$ ipython --no-banner

In [1]: import numpy as np

In [2]: from numpy import linalg as LA

In [3]: np.set_printoptions(precision=2, suppress=True, linewidth=120)

In [4]: def rd(a):
   ...:     return np.round(a, 2) + 0
   ...: 

In [5]: other = np.array([[5, 9, 8, 9, -9, -4, 7, -1],
   ...:     [1, 4, 8, -1, 1, 2, -6, 5],
   ...:     [2, 6, 2, 7, -3, -7, -8, -8]])

In [6]: W0 = other.T @ other

In [7]: W0
Out[7]: 
array([[  30,   61,   52,   58,  -50,  -32,   13,  -16],
       [  61,  133,  116,  119,  -95,  -70,   -9,  -37],
       [  52,  116,  132,   78,  -70,  -30,   -8,   16],
       [  58,  119,   78,  131, -103,  -87,   13,  -70],
       [ -50,  -95,  -70, -103,   91,   59,  -45,   38],
       [ -32,  -70,  -30,  -87,   59,   69,   16,   70],
       [  13,   -9,   -8,   13,  -45,   16,  149,   27],
       [ -16,  -37,   16,  -70,   38,   70,   27,   90]])

In [8]: LA.matrix_rank(W0, rtol=0.1)
Out[8]: np.int64(3)

In [9]: rd(LA.norm(W0, 2) / LA.norm(W0))
Out[9]: np.float64(0.91)

In [10]: vals, evecs = LA.eigh(W0)

In [11]: vec = np.array([1, 3, 3, 4, 4, -3, -5, 3])

In [12]: np.abs(W0).sum(axis=1).max(), rd(np.abs(vals).max())
Out[12]: (np.int64(659), np.float64(504.6))

In [13]: (np.sign(evecs[:, -1].round(6)) == np.sign(evecs[0, -1].round(6))).astype(int)
Out[13]: array([1, 1, 1, 1, 0, 0, 1, 0])

In [14]: X = np.loadtxt("layer0.csv", delimiter=",")

In [15]: X
Out[15]: 
array([[ -8.,   1.,   3.,   9.,  -3.,   2.],
       [  1.,  -6.,  -2.,   2., -10.,   4.],
       [  3.,  -2.,   8.,  -3.,   6.,  -5.],
       [  9.,   2.,  -3.,   4.,  -4.,  -2.],
       [ -3., -10.,   6.,  -4.,   4.,   6.],
       [  2.,   4.,  -5.,  -2.,   6.,   8.]])

In [16]: q, evecs = LA.qr(X[:, :4])[0], LA.qr(X[:, 4:])[0]

In [17]: sv = LA.svd(q.T @ evecs, compute_uv=False)

In [18]: rd(LA.norm(q @ q.T - evecs @ evecs.T, 2))
Out[18]: np.float64(1.0)

In [19]: (sv > 0.9).sum()
Out[19]: np.int64(1)

In [20]: q, _ = LA.qr(np.array([[-0.8, -1.1, 1.3, -1.2, 0.5, -0.8],
    ...:     [0.3, 1.4, -0.9, 0.1, 0.5, 0.1],
    ...:     [0.4, 1.5, -1.4, -1.6, -0.8, -0.6],
    ...:     [-0.7, -0.1, 2.3, 0.5, 0.9, -0.2],
    ...:     [-0.3, 0.4, -1.1, 0.0, 1.5, 1.0],
    ...:     [1.6, -0.6, 0.8, 0.0, -0.5, 0.0]]))

In [21]: M = q[:, :6]

In [22]: rd(M)
Out[22]: 
array([[-0.4 ,  0.38,  0.02, -0.68, -0.29,  0.38],
       [ 0.15, -0.56,  0.22,  0.13, -0.31,  0.71],
       [ 0.2 , -0.59,  0.06, -0.69,  0.15, -0.33],
       [-0.35, -0.02,  0.87,  0.11, -0.14, -0.3 ],
       [-0.15, -0.19, -0.34,  0.1 , -0.82, -0.38],
       [ 0.8 ,  0.4 ,  0.27, -0.13, -0.34, -0.06]])

In [23]: W = np.array([[1, 2, -2, 2, 0],
    ...:     [2, 1, 0, 1, 2],
    ...:     [-1, 2, 2, -2, 1],
    ...:     [-2, 1, 0, 2, 1],
    ...:     [1, -2, 0, 0, 1],
    ...:     [2, -2, 2, 1, 2]])

In [24]: coef = np.array([2, 1, 3, -2, -1])

In [25]: act = np.maximum(M @ W + coef, 0)

In [26]: rd((act > 0).mean(axis=0))
Out[26]: array([0.83, 0.83, 1.  , 0.  , 0.  ])

In [27]: (act > 0).astype(int)
Out[27]: 
array([[1, 0, 1, 0, 0],
       [1, 1, 1, 0, 0],
       [1, 1, 1, 0, 0],
       [0, 1, 1, 0, 0],
       [1, 1, 1, 0, 0],
       [1, 1, 1, 0, 0]])

In [28]: basis = np.array([[6, 8, 1], [7, 1, 7], [5, 9, 7], [7, 4, 4], [8, 3, 3]])

In [29]: W @ basis
Out[29]: 
array([[ 24,   0,   9],
       [ 42,  27,  19],
       [ 12,   7,  22],
       [ 17,  -4,  16],
       [  0,   9, -10],
       [ 31,  42,  12]])

In [30]: (act @ basis).round(6).argmax(axis=1)
Out[30]: array([1, 1, 1, 2, 2, 0])
